$ ipython --no-banner

In [1]: import numpy as np

In [2]: np.set_printoptions(precision=3, suppress=True, linewidth=200)

In [3]: feats = np.loadtxt("data.csv", delimiter=",")

In [4]: feats
Out[4]: 
array([[ 0.046, -0.046,  0.077,  0.015, -0.015, -0.046, -0.077,  0.046,  0.108,  0.108, -0.046],
       [-0.046,  0.046, -0.077, -0.015,  0.015,  0.046,  0.077, -0.046, -0.108, -0.108,  0.046],
       [ 0.077, -0.077,  0.128,  0.026, -0.026, -0.077, -0.128,  0.077,  0.179,  0.179, -0.077],
       [ 0.015, -0.015,  0.026,  0.005, -0.005, -0.015, -0.026,  0.015,  0.036,  0.036, -0.015],
       [-0.015,  0.015, -0.026, -0.005,  0.005,  0.015,  0.026, -0.015, -0.036, -0.036,  0.015],
       [-0.046,  0.046, -0.077, -0.015,  0.015,  0.046,  0.077, -0.046, -0.108, -0.108,  0.046],
       [-0.077,  0.077, -0.128, -0.026,  0.026,  0.077,  0.128, -0.077, -0.179, -0.179,  0.077],
       [ 0.046, -0.046,  0.077,  0.015, -0.015, -0.046, -0.077,  0.046,  0.108,  0.108, -0.046],
       [ 0.108, -0.108,  0.179,  0.036, -0.036, -0.108, -0.179,  0.108,  0.251,  0.251, -0.108],
       [ 0.108, -0.108,  0.179,  0.036, -0.036, -0.108, -0.179,  0.108,  0.251,  0.251, -0.108],
       [-0.046,  0.046, -0.077, -0.015,  0.015,  0.046,  0.077, -0.046, -0.108, -0.108,  0.046]])

In [5]: rk = np.linalg.matrix_rank(feats)

In [6]: rk
Out[6]: np.int64(1)

In [7]: N = np.linalg.svd(feats)[2][rk:].T

In [8]: [int(np.linalg.matrix_rank(feats[:, :j + 1])) for j in range(11)]
Out[8]: [1, 1, 1, 1, 1, 1, 1, 1, 1, 1, 1]

In [9]: evals, evecs = np.linalg.eigh(feats)

In [10]: np.round(evecs.T @ evecs, 3) + 0
Out[10]: 
array([[1., 0., 0., 0., 0., 0., 0., 0., 0., 0., 0.],
       [0., 1., 0., 0., 0., 0., 0., 0., 0., 0., 0.],
       [0., 0., 1., 0., 0., 0., 0., 0., 0., 0., 0.],
       [0., 0., 0., 1., 0., 0., 0., 0., 0., 0., 0.],
       [0., 0., 0., 0., 1., 0., 0., 0., 0., 0., 0.],
       [0., 0., 0., 0., 0., 1., 0., 0., 0., 0., 0.],
       [0., 0., 0., 0., 0., 0., 1., 0., 0., 0., 0.],
       [0., 0., 0., 0., 0., 0., 0., 1., 0., 0., 0.],
       [0., 0., 0., 0., 0., 0., 0., 0., 1., 0., 0.],
       [0., 0., 0., 0., 0., 0., 0., 0., 0., 1., 0.],
       [0., 0., 0., 0., 0., 0., 0., 0., 0., 0., 1.]])

In [11]: evals.round(3) + 0
Out[11]: array([0., 0., 0., 0., 0., 0., 0., 0., 0., 0., 1.])

In [12]: np.round(np.linalg.eigvalsh(feats + -1 * np.eye(11)), 3) + 0
Out[12]: array([-1., -1., -1., -1., -1., -1., -1., -1., -1., -1.,  0.])

In [13]: np.unique(evals.round(6) + 0, return_counts=True)[1]
Out[13]: array([10,  1])

In [14]: np.round(evecs.T @ feats @ evecs, 3) + 0
Out[14]: 
array([[0., 0., 0., 0., 0., 0., 0., 0., 0., 0., 0.],
       [0., 0., 0., 0., 0., 0., 0., 0., 0., 0., 0.],
       [0., 0., 0., 0., 0., 0., 0., 0., 0., 0., 0.],
       [0., 0., 0., 0., 0., 0., 0., 0., 0., 0., 0.],
       [0., 0., 0., 0., 0., 0., 0., 0., 0., 0., 0.],
       [0., 0., 0., 0., 0., 0., 0., 0., 0., 0., 0.],
       [0., 0., 0., 0., 0., 0., 0., 0., 0., 0., 0.],
       [0., 0., 0., 0., 0., 0., 0., 0., 0., 0., 0.],
       [0., 0., 0., 0., 0., 0., 0., 0., 0., 0., 0.],
       [0., 0., 0., 0., 0., 0., 0., 0., 0., 0., 0.],
       [0., 0., 0., 0., 0., 0., 0., 0., 0., 0., 1.]])

In [15]: data = np.loadtxt("out14.csv", delimiter=",")

In [16]: data
Out[16]: 
array([[0., 3., 1., 2., 0., 1., 1., 3.],
       [0., 2., 2., 1., 3., 0., 3., 1.],
       [0., 0., 0., 2., 1., 2., 3., 1.],
       [0., 0., 0., 0., 1., 0., 2., 0.],
       [0., 0., 0., 0., 3., 3., 3., 0.],
       [0., 0., 0., 0., 0., 3., 1., 3.],
       [0., 0., 0., 0., 0., 0., 3., 3.],
       [0., 0., 0., 0., 0., 0., 0., 0.]])

In [17]: np.linalg.lstsq(data[:-1].T, data[-1])[2]
Out[17]: np.int32(7)

In [18]: arr = np.loadtxt("sample0.csv", delimiter=",")

In [19]: arr
Out[19]: 
array([[0., 0., 0., 0., 0., 0., 0., 0., 0., 1., 0., 0., 0.],
       [0., 0., 0., 1., 0., 0., 0., 0., 0., 0., 0., 0., 0.],
       [0., 0., 0., 0., 0., 0., 0., 0., 1., 0., 0., 0., 0.],
       [0., 0., 0., 0., 0., 1., 0., 0., 0., 0., 0., 0., 0.],
       [0., 0., 0., 0., 0., 0., 1., 0., 0., 0., 0., 0., 0.],
       [0., 0., 0., 0., 0., 0., 0., 0., 0., 0., 1., 0., 0.],
       [0., 0., 1., 0., 0., 0., 0., 0., 0., 0., 0., 0., 0.],
       [0., 0., 0., 0., 1., 0., 0., 0., 0., 0., 0., 0., 0.],
       [1., 0., 0., 0., 0., 0., 0., 0., 0., 0., 0., 0., 0.],
       [0., 0., 0., 0., 0., 0., 0., 0., 0., 0., 0., 1., 0.],
       [0., 0., 0., 0., 0., 0., 0., 0., 0., 0., 0., 0., 1.],
       [0., 1., 0., 0., 0., 0., 0., 0., 0., 0., 0., 0., 0.],
       [0., 0., 0., 0., 0., 0., 0., 1., 0., 0., 0., 0., 0.]])

In [20]: # orthonormal columns

In [21]: u = np.array([-1, -2, 1, -3, 0, 1, -1, -3, 1, 2, 2, -3, -1])

In [22]: M2 = arr + np.outer(u, np.eye(13)[8])

In [23]: round(np.linalg.det(M2) / np.linalg.det(arr), 3), round(1 + np.linalg.solve(arr, u)[8], 3)
Out[23]: (np.float64(2.0), np.float64(2.0))

In [24]: np.allclose(arr, arr.T)
Out[24]: False

In [25]: np.trace(arr)
Out[25]: np.float64(0.0)

In [26]: x0 = np.array([3, -3, -2, 3, -1, 3, 1, 2, 3, -3, -1, -2, 0])

In [27]: arr.T @ (arr @ x0)
Out[27]: array([ 3., -3., -2.,  3., -1.,  3.,  1.,  2.,  3., -3., -1., -2.,  0.])

In [28]: round(np.linalg.norm(x0), 3), np.round(np.linalg.norm(arr @ x0), 3)
Out[28]: (np.float64(8.307), np.float64(8.307))

In [29]: K = np.loadtxt("w.csv", delimiter=",")

In [30]: K
Out[30]: 
array([[-0.2  , -0.2  ,  1.   ,  0.8  ,  1.2  ,  0.2  , -1.1  ],
       [ 0.9  , -1.   ,  0.7  ,  0.4  ,  2.   , -1.4  ,  1.4  ],
       [ 1.6  , -0.4  ,  0.   ,  0.3  ,  0.8  ,  0.3  ,  0.6  ],
       [-0.3  , -0.9  ,  0.3  , -1.2  ,  0.7  ,  0.5  , -0.4  ],
       [-0.4  , -0.5  ,  1.   , -0.4  , -1.3  ,  0.3  ,  0.   ],
       [ 1.2  , -1.   ,  1.2  ,  0.8  ,  0.9  , -0.6  ,  1.   ],
       [-0.7  ,  0.6  ,  1.1  ,  1.4  , -1.2  ,  0.2  , -1.6  ],
       [-0.716,  0.638,  1.057,  1.441, -1.191,  0.229, -1.6  ]])

In [31]: hat = K @ np.linalg.solve(K.T @ K, K.T)

In [32]: np.diag(hat)
Out[32]: array([0.998, 0.982, 0.99 , 0.999, 0.996, 0.977, 0.586, 0.472])

In [33]: np.round(np.linalg.eigvalsh(hat), 3) + 0
Out[33]: array([0., 1., 1., 1., 1., 1., 1., 1.])

In [34]: M2 = np.c_[K[:, :1] @ np.array([[-9]]), np.array([1, 2, -2, -2, 2, -2, -2, 0])]

In [35]: M2
Out[35]: 
array([[  1.8  ,   1.   ],
       [ -8.1  ,   2.   ],
       [-14.4  ,  -2.   ],
       [  2.7  ,  -2.   ],
       [  3.6  ,   2.   ],
       [-10.8  ,  -2.   ],
       [  6.3  ,  -2.   ],
       [  6.444,   0.   ]])

In [36]: np.linalg.norm(np.linalg.qr(K)[0].T @ M2, axis=0) ** 2 / ((M2 ** 2).sum(axis=0) + 1e-12)
Out[36]: array([1.   , 0.889])

In [37]: np.round(np.linalg.norm(M2 - K @ np.linalg.lstsq(K, M2)[0], axis=0), 3) + 0
Out[37]: array([0.   , 1.667])

In [38]: th = np.radians(36)

In [39]: Rm = np.eye(7)

In [40]: Rm[6, 6] = Rm[1, 1] = np.cos(th)

In [41]: Rm[6, 1], Rm[1, 6] = -np.sin(th), np.sin(th)

In [42]: Rm
Out[42]: 
array([[ 1.   ,  0.   ,  0.   ,  0.   ,  0.   ,  0.   ,  0.   ],
       [ 0.   ,  0.809,  0.   ,  0.   ,  0.   ,  0.   ,  0.588],
       [ 0.   ,  0.   ,  1.   ,  0.   ,  0.   ,  0.   ,  0.   ],
       [ 0.   ,  0.   ,  0.   ,  1.   ,  0.   ,  0.   ,  0.   ],
       [ 0.   ,  0.   ,  0.   ,  0.   ,  1.   ,  0.   ,  0.   ],
       [ 0.   ,  0.   ,  0.   ,  0.   ,  0.   ,  1.   ,  0.   ],
       [ 0.   , -0.588,  0.   ,  0.   ,  0.   ,  0.   ,  0.809]])

In [43]: M2 = K @ Rm.T

In [44]: round(float(np.linalg.det(Rm)), 3), round(float(np.trace(Rm)), 3)
Out[44]: (1.0, 6.618)

In [45]: np.abs(M2 - K).max(axis=0)
Out[45]: array([0.   , 1.062, 0.   , 0.   , 0.   , 0.   , 0.605])

In [46]: np.linalg.svd(K, compute_uv=False), np.linalg.svd(M2, compute_uv=False)
Out[46]: 
(array([5.113, 3.471, 2.101, 1.91 , 1.4  , 0.198, 0.071]),
 array([5.113, 3.471, 2.101, 1.91 , 1.4  , 0.198, 0.071]))
